% python3 -q
>>> import numpy as np
>>> np.set_printoptions(suppress=True, linewidth=200)
>>> def tidy(a):
...     return np.round(a, 3) + 0
... 
>>> J = np.diag(10 * np.array([3, 5, 4])) + np.array([[6, 3, 5], [7, 6, 5], [0, 6, 1]])
>>> J
array([[36,  3,  5],
       [ 7, 56,  5],
       [ 0,  6, 41]])
>>> rng = np.random.default_rng(366)
>>> labels = rng.permutation(3)
>>> Y = J[:, labels] * rng.choice([-1, 1], 3)
>>> Y
array([[ -5,   3, -36],
       [ -5,  56,  -7],
       [-41,   6,   0]])
>>> U, _, Vt = np.linalg.svd(J.T @ Y)
>>> tidy(U @ Vt)
array([[ 0.,  0., -1.],
       [ 0.,  1.,  0.],
       [-1.,  0.,  0.]])
>>> tidy(np.linalg.lstsq(J, Y)[0])
array([[ 0.,  0., -1.],
       [ 0.,  1.,  0.],
       [-1.,  0.,  0.]])
>>> labels
array([2, 1, 0])
>>> K = np.load("run7.npy")
>>> K
array([[ 0,  0,  0,  3],
       [ 0,  1,  1,  6],
       [ 3,  3,  2,  7],
       [ 6,  5,  4,  8],
       [ 8,  8,  6, 11],
       [11, 11,  9, 14],
       [12, 14, 11, 16],
       [12, 17, 14, 19],
       [13, 17, 16, 21],
       [14, 20, 17, 24],
       [15, 22, 17, 27],
       [15, 23, 17, 30],
       [18, 23, 19, 31],
       [18, 23, 22, 34],
       [20, 26, 23, 35],
       [23, 26, 25, 37],
       [23, 29, 28, 38],
       [23, 32, 31, 38],
       [24, 35, 31, 39],
       [24, 35, 34, 39],
       [26, 36, 34, 41],
       [27, 39, 34, 43],
       [29, 40, 36, 46],
       [30, 40, 38, 48],
       [33, 42, 41, 49],
       [33, 44, 44, 50],
       [34, 45, 47, 52],
       [34, 48, 49, 53],
       [37, 51, 50, 54],
       [38, 52, 53, 56],
       [38, 54, 55, 57]])
>>> np.linalg.matrix_rank(K, rtol=0.1)
np.int64(1)
>>> round(np.log10(np.linalg.cond(K)))
2
>>> np.argsort(-np.linalg.norm(K, axis=0).round(6), kind="stable")[:3]
array([3, 1, 2])
>>> np.linalg.cond(K) > 100
np.False_
>>> tidy(np.abs(np.linalg.svd(K)[2][-1]))
array([0.801, 0.234, 0.4  , 0.38 ])
>>> tidy(np.linalg.norm(K, 2) / np.linalg.norm(K))
np.float64(0.998)
>>> Y = np.array([[0, 3, 3], [1, 1, 3], [1, 3, 2], [2, 3, 1]])
>>> np.einsum("ik,kj->ji", K, Y)
array([[  6,  14,  19,  25,  36,  48,  57,  69,  75,  85,  93, 100, 104, 113, 119, 125, 133, 139, 144, 147, 152, 159, 168, 174, 181, 188, 196, 203, 209, 217, 223],
       [  9,  22,  39,  59,  83, 113, 131, 152, 167, 185, 199, 209, 227, 245, 260, 281, 296, 308, 317, 326, 339, 351, 373, 388, 411, 425, 444, 456, 474, 493, 504],
       [  3,  11,  29,  49,  71,  98, 116, 134, 143, 160, 172, 178, 192, 201, 219, 234, 250, 265, 278, 284, 295, 309, 325, 334, 356, 369, 383, 397, 418, 432, 443]])
>>> K @ Y
array([[  6,   9,   3],
       [ 14,  22,  11],
       [ 19,  39,  29],
       [ 25,  59,  49],
       [ 36,  83,  71],
       [ 48, 113,  98],
       [ 57, 131, 116],
       [ 69, 152, 134],
       [ 75, 167, 143],
       [ 85, 185, 160],
       [ 93, 199, 172],
       [100, 209, 178],
       [104, 227, 192],
       [113, 245, 201],
       [119, 260, 219],
       [125, 281, 234],
       [133, 296, 250],
       [139, 308, 265],
       [144, 317, 278],
       [147, 326, 284],
       [152, 339, 295],
       [159, 351, 309],
       [168, 373, 325],
       [174, 388, 334],
       [181, 411, 356],
       [188, 425, 369],
       [196, 444, 383],
       [203, 456, 397],
       [209, 474, 418],
       [217, 493, 432],
       [223, 504, 443]])
>>> Y.T @ K.T
array([[  6,  14,  19,  25,  36,  48,  57,  69,  75,  85,  93, 100, 104, 113, 119, 125, 133, 139, 144, 147, 152, 159, 168, 174, 181, 188, 196, 203, 209, 217, 223],
       [  9,  22,  39,  59,  83, 113, 131, 152, 167, 185, 199, 209, 227, 245, 260, 281, 296, 308, 317, 326, 339, 351, 373, 388, 411, 425, 444, 456, 474, 493, 504],
       [  3,  11,  29,  49,  71,  98, 116, 134, 143, 160, 172, 178, 192, 201, 219, 234, 250, 265, 278, 284, 295, 309, 325, 334, 356, 369, 383, 397, 418, 432, 443]])
>>> np.linalg.matrix_rank(np.vstack([K, Y.T]))
np.int64(4)
